>>> import numpy as np
>>> np.set_printoptions(precision=3, suppress=True, linewidth=160)
>>> A = np.load("mat.npy")
>>> A
array([[6., 0., 0., 0., 0., 5., 0., 5., 0., 0., 5., 0.],
       [0., 6., 5., 5., 5., 0., 5., 0., 5., 5., 0., 5.],
       [0., 5., 6., 5., 5., 0., 5., 0., 5., 5., 0., 5.],
       [0., 5., 5., 6., 5., 0., 5., 0., 5., 5., 0., 5.],
       [0., 5., 5., 5., 6., 0., 5., 0., 5., 5., 0., 5.],
       [5., 0., 0., 0., 0., 6., 0., 5., 0., 0., 5., 0.],
       [0., 5., 5., 5., 5., 0., 6., 0., 5., 5., 0., 5.],
       [5., 0., 0., 0., 0., 5., 0., 6., 0., 0., 5., 0.],
       [0., 5., 5., 5., 5., 0., 5., 0., 6., 5., 0., 5.],
       [0., 5., 5., 5., 5., 0., 5., 0., 5., 6., 0., 5.],
       [5., 0., 0., 0., 0., 5., 0., 5., 0., 0., 6., 0.],
       [0., 5., 5., 5., 5., 0., 5., 0., 5., 5., 0., 6.]])
>>> r0 = np.array([9, 3, 8, 1, 4, 6, 2, 2, 7, 3, 5, 4])
>>> M2 = A + np.outer(r0, np.eye(12)[0])
>>> np.linalg.matrix_rank(M2 - A)
np.int64(1)
>>> np.round(np.linalg.det(M2) / np.linalg.det(A), 3), round(1 + np.linalg.solve(A, r0)[0], 3)
(np.float64(4.762), np.float64(4.762))
>>> W2 = np.array([[-1.5, -0.9, -0.6, -0.9, 0.1, -1.0, -3.1, 2.1],
...     [-0.8, -0.3, 0.5, 1.1, -1.7, -0.8, 0.2, 1.3]])
>>> rng = np.random.default_rng(1046)
>>> W0 = np.array([[0, 0],
...     [2, 0],
...     [2, 3],
...     [3, 2],
...     [3, 0],
...     [3, 0],
...     [1, 1],
...     [0, 3],
...     [0, 3],
...     [2, 2],
...     [1, 0],
...     [0, 2],
...     [1, 0],
...     [3, 1],
...     [3, 1],
...     [0, 0],
...     [3, 1],
...     [0, 1],
...     [2, 0],
...     [0, 1],
...     [2, 2],
...     [2, 2],
...     [2, 3],
...     [1, 2],
...     [1, 1],
...     [0, 3],
...     [2, 2],
...     [1, 1],
...     [0, 1],
...     [0, 3],
...     [1, 3],
...     [3, 3]]) @ W2 + 0.3 * rng.normal(size=(32, 8))
>>> W0
array([[-0.136,  0.268,  0.04 , -0.457, -0.155,  0.112,  0.528, -0.622],
       [-2.968, -1.558, -1.166, -2.033, -0.303, -1.779, -6.024,  3.921],
       [-5.178, -2.42 ,  0.484,  1.371, -4.88 , -5.078, -5.674,  7.874],
       [-6.329, -3.078, -0.973, -0.502, -2.962, -4.926, -8.515,  9.19 ],
       [-4.641, -3.334, -1.792, -2.69 ,  0.239, -3.349, -9.518,  6.65 ],
       [-4.626, -2.589, -2.086, -2.256, -0.194, -3.539, -9.881,  6.174],
       [-2.54 , -0.921, -0.146, -0.425, -1.493, -2.131, -3.166,  3.727],
       [-2.84 , -0.716,  1.581,  2.97 , -4.908, -2.872,  0.709,  3.755],
       [-2.016, -0.878,  1.469,  3.192, -4.757, -2.363,  0.649,  3.756],
       [-4.524, -1.976, -0.289,  0.09 , -3.169, -3.576, -6.088,  6.924],
       [-1.343, -1.005, -0.572, -1.08 ,  0.296, -0.835, -2.816,  2.263],
       [-1.577, -1.201,  0.885,  2.231, -3.471, -0.922,  0.415,  2.593],
       [-1.08 , -0.644, -0.376, -0.694,  0.35 , -1.538, -2.667,  1.854],
       [-5.225, -2.994, -1.577, -1.369, -1.769, -3.866, -8.807,  7.578],
       [-5.652, -3.159, -0.836, -0.763, -1.342, -3.794, -9.279,  7.011],
       [ 0.733, -0.104,  0.071,  0.461, -0.228, -0.379, -0.478, -0.037],
       [-5.21 , -2.396, -1.299, -1.182, -1.571, -3.67 , -9.371,  7.148],
       [-0.786, -0.523,  0.383,  0.69 , -1.762, -0.947,  0.703,  1.28 ],
       [-3.642, -1.404, -0.689, -0.999,  0.289, -2.177, -6.449,  3.889],
       [-0.868,  0.149,  0.4  ,  1.157, -1.438, -0.787,  0.183,  1.318],
       [-4.37 , -2.453, -0.62 ,  0.59 , -3.274, -3.632, -5.456,  6.836],
       [-4.78 , -2.336, -0.247,  0.142, -3.133, -3.397, -5.826,  6.928],
       [-5.04 , -2.476, -0.017,  1.717, -5.639, -4.206, -5.863,  8.246],
       [-3.075, -1.27 ,  0.464,  1.142, -3.307, -2.645, -2.28 ,  4.805],
       [-2.27 , -0.929, -0.17 , -0.148, -1.506, -2.18 , -2.264,  3.383],
       [-2.248, -0.974,  1.321,  3.765, -5.267, -2.592,  0.732,  3.754],
       [-4.478, -2.25 , -0.365, -0.016, -3.196, -3.653, -6.216,  7.267],
       [-2.403, -1.156,  0.309,  0.156, -1.802, -1.777, -2.812,  3.562],
       [-0.841, -0.394,  0.312,  1.781, -1.745, -0.697, -0.443,  1.569],
       [-2.137, -1.158,  1.61 ,  3.598, -4.841, -2.219,  0.726,  3.935],
       [-3.701, -1.872,  0.869,  2.569, -4.996, -3.643, -2.763,  5.46 ],
       [-7.459, -3.55 , -0.119,  0.486, -4.185, -5.355, -8.81 , 10.106]])
>>> Xs = W0 - W0.mean(axis=0)
>>> U, sigma, vt = np.linalg.svd(Xs, full_matrices=False)
>>> (np.sign(U[:, 0]) == np.sign(U[0, 0])).astype(int)
array([1, 0, 0, 0, 0, 0, 1, 1, 1, 0, 1, 1, 1, 0, 0, 1, 0, 1, 0, 1, 0, 0, 0, 1, 1, 1, 0, 1, 1, 1, 1, 0])
>>> np.searchsorted(np.cumsum(sigma ** 2) / (sigma ** 2).sum(), 0.9) + 1
np.int64(2)
>>> vt[0] * np.sign(vt[0, np.abs(vt[0]).argmax()])
array([ 0.362,  0.196,  0.127,  0.172,  0.01 ,  0.24 ,  0.7  , -0.487])
>>> np.abs(vt[0]).argmax()
np.int64(6)
>>> round((sigma ** 2).sum() ** 2 / (sigma ** 4).sum(), 3)
np.float64(1.635)
>>> np.round(Xs.mean(axis=0), 3) + 0
array([0., 0., 0., 0., 0., 0., 0., 0.])
